$ python -q
>>> import numpy as np
>>> np.set_printoptions(precision=4, suppress=True, linewidth=140)
>>> rd = lambda a: np.round(a, 4) + 0
>>> E = np.load("block4.npy")
>>> E
array([[1.  , 0.  , 0.  , 0.  ],
       [0.  , 1.  , 0.  , 0.  ],
       [0.25, 0.25, 0.25, 0.25],
       [0.  , 0.  , 0.  , 1.  ]])
>>> # row-stochastic, so 1 is an eigenvalue
>>> E @ np.ones(4)
array([1., 1., 1., 1.])
>>> rd(np.sort(np.abs(np.linalg.eigvals(E)))[::-1])
array([1.  , 1.  , 1.  , 0.25])
>>> print(rd(np.linalg.matrix_power(E, 2)))
[[1.     0.     0.     0.    ]
 [0.     1.     0.     0.    ]
 [0.3125 0.3125 0.0625 0.3125]
 [0.     0.     0.     1.    ]]
>>> E.sum(axis=1)
array([1., 1., 1., 1.])
>>> p = np.eye(4)[0]
>>> for _ in range(4):
...     p = p @ E
...     print(p.round(4))
... 
[1. 0. 0. 0.]
[1. 0. 0. 0.]
[1. 0. 0. 0.]
[1. 0. 0. 0.]
>>> X = np.load("test17.npy")
>>> print(rd(X))
[[-0.1474  0.4044 -0.5927]
 [ 0.5898 -0.3434  0.3536]
 [-0.2949 -0.8475 -0.4374]
 [-0.7372 -0.0166  0.5764]]
>>> # orthonormal columns
>>> blk = np.stack([X, 4 * X, X[::-1]])
>>> blk.shape
(3, 4, 3)
>>> np.linalg.matrix_rank(blk.reshape(3, -1))
np.int64(2)
>>> print((blk @ X.T).shape)
(3, 4, 4)
>>> rd(np.einsum("bij,cij->bc", blk, blk))
array([[ 3.    , 12.    , -0.5545],
       [12.    , 48.    , -2.2179],
       [-0.5545, -2.2179,  3.    ]])
>>> def softmax(z):
...     e = np.exp(z - z.max(axis=-1, keepdims=True))
...     return e / e.sum(axis=-1, keepdims=True)
... 
>>> rd(softmax(10 * X[3]))
array([0.    , 0.0027, 0.9973])
>>> softmax(X).sum(axis=1)
array([1., 1., 1., 1.])
>>> rd(softmax(X[3] + 2))
array([0.1476, 0.3034, 0.549 ])
>>> S = X @ X.T / np.sqrt(3)
>>> rd(softmax(S + np.triu(np.full(S.shape, -np.inf), 1)))
array([[1.    , 0.    , 0.    , 0.    ],
       [0.3561, 0.6439, 0.    , 0.    ],
       [0.2617, 0.2621, 0.4762, 0.    ],
       [0.1981, 0.1998, 0.2248, 0.3773]])
>>> softmax(S).round(6).argmax(axis=1)
array([0, 1, 2, 3])
>>> rd(softmax(S))
array([[0.3417, 0.195 , 0.245 , 0.2183],
       [0.1925, 0.3481, 0.2422, 0.2173],
       [0.207 , 0.2072, 0.3765, 0.2093],
       [0.1981, 0.1998, 0.2248, 0.3773]])
>>> Q = X.astype(float).copy()
>>> for j in range(3):
...     Q[:, j] -= Q[:, :j] @ (Q[:, :j].T @ Q[:, j])
...     Q[:, j] /= np.linalg.norm(Q[:, j])
... 
>>> rd(Q.T @ Q)
array([[1., 0., 0.],
       [0., 1., 0.],
       [0., 0., 1.]])
>>> rd(Q)
array([[-0.1474,  0.4044, -0.5927],
       [ 0.5898, -0.3434,  0.3536],
       [-0.2949, -0.8475, -0.4374],
       [-0.7372, -0.0166,  0.5764]])
>>> print(rd(Q.T @ X))
[[1. 0. 0.]
 [0. 1. 0.]
 [0. 0. 1.]]
>>> J = np.load("sample8.npy")
>>> J
array([[  0.986 ,  -0.5048,  -1.6153,   0.1045],
       [  3.2477, -12.3388,   8.9049,  -7.4539],
       [  0.0658,   1.8859,  -2.5298,   1.4918],
       [  1.0371,  -8.534 ,   8.5312,  -5.5318],
       [  1.0315,   3.5721,  -7.2261,   2.9882],
       [ -5.4117,   5.5495,   4.9897,   1.6716],
       [  5.4004, -12.4274,   3.9409,  -6.3826],
       [ -8.6838,   5.8692,  11.7032,   0.5665],
       [  2.1999, -11.0599,   9.3506,  -6.9056],
       [ -2.1094,   4.9469,  -1.6869,   2.5797],
       [  6.6584,  -6.0385,  -7.0515,  -1.5213],
       [  1.1539,   6.5286, -10.9524,   5.0311],
       [ -7.6859,   7.3339,   7.4422,   2.1775],
       [  3.3503,  -1.6092,  -5.4068,   0.3047],
       [ -6.6328,  -0.0982,  14.8662,  -2.6599],
       [ -6.6457,  14.1158,  -3.5642,   7.0113],
       [ -8.8636,  10.0021,   6.4994,   3.1261],
       [ -5.4734,  15.4955,  -7.8197,   8.5475],
       [ -8.6755,  10.1285,   6.482 ,   3.2476],
       [  5.4415,  -0.547 , -11.6232,   1.7307],
       [  5.4174, -13.3378,   5.3473,  -7.14  ],
       [  9.8664, -12.5178,  -5.694 ,  -4.756 ],
       [  8.7645, -13.963 ,  -1.3467,  -6.2891],
       [ -5.5261,  10.6089,  -1.4398,   5.1062],
       [  7.6886, -11.4449,  -2.2749,  -4.8993],
       [  0.0074,   7.0757,  -9.0586,   4.7835],
       [  6.4732,  -2.0949, -12.2341,   1.4359],
       [ -8.8787,   4.1859,  14.3295,  -0.7139],
       [ -4.496 ,   7.1609,   0.6146,   2.992 ]])
>>> P = X @ np.linalg.solve(X.T @ X, X.T)
>>> print(rd(P))
[[ 0.5366 -0.4354 -0.0399 -0.2397]
 [-0.4354  0.5908 -0.0375 -0.2252]
 [-0.0399 -0.0375  0.9966 -0.0207]
 [-0.2397 -0.2252 -0.0207  0.876 ]]
>>> P = J @ np.linalg.solve(J.T @ J, J.T)
>>> rd(np.trace(P))
np.float64(4.0)
>>> print(rd(P @ J[:, 2]))
[ -1.6153   8.9049  -2.5298   8.5312  -7.2261   4.9897   3.9409  11.7032   9.3506  -1.6869  -7.0515 -10.9524   7.4422  -5.4068  14.8662
  -3.5642   6.4994  -7.8197   6.482  -11.6232   5.3473  -5.694   -1.3467  -1.4398  -2.2749  -9.0586 -12.2341  14.3295   0.6146]
>>> print(np.allclose(P @ P, P))
True
>>> rd(np.linalg.eigvalsh(P))
array([0., 0., 0., 0., 0., 0., 0., 0., 0., 0., 0., 0., 0., 0., 0., 0., 0., 0., 0., 0., 0., 0., 0., 0., 0., 1., 1., 1., 1.])
>>> M = np.array([[-1.6, 0.3, -0.2, 0.1, -1.1, 0.4],
...     [0.4, 1.1, 0.0, 1.2, -1.5, 0.1],
...     [-0.1, -0.1, 0.5, -0.4, 1.0, 1.0],
...     [-1.9, -2.3, 0.6, 0.7, 1.3, -0.8],
...     [1.0, -1.2, 1.0, 1.9, 0.7, 0.6]])
>>> x0 = np.array([2, 2, 2, 2, 0, 0])
>>> a = np.maximum(M @ x0, 0)
>>> M * (a > 1e-9)[:, None]
array([[-0. ,  0. , -0. ,  0. , -0. ,  0. ],
       [ 0.4,  1.1,  0. ,  1.2, -1.5,  0.1],
       [-0. , -0. ,  0. , -0. ,  0. ,  0. ],
       [-0. , -0. ,  0. ,  0. ,  0. , -0. ],
       [ 1. , -1.2,  1. ,  1.9,  0.7,  0.6]])
>>> rd(M.T @ a)
array([ 7.56, -0.54,  5.4 , 16.74, -4.32,  3.78])
>>> np.flatnonzero(a > 1e-9)
array([1, 4])
>>> rd(np.maximum(M @ x0, 0) - np.maximum(-M @ x0, 0))
array([-2.8,  5.4, -0.2, -5.8,  5.4])
>>> rd(a)
array([0. , 5.4, 0. , 0. , 5.4])
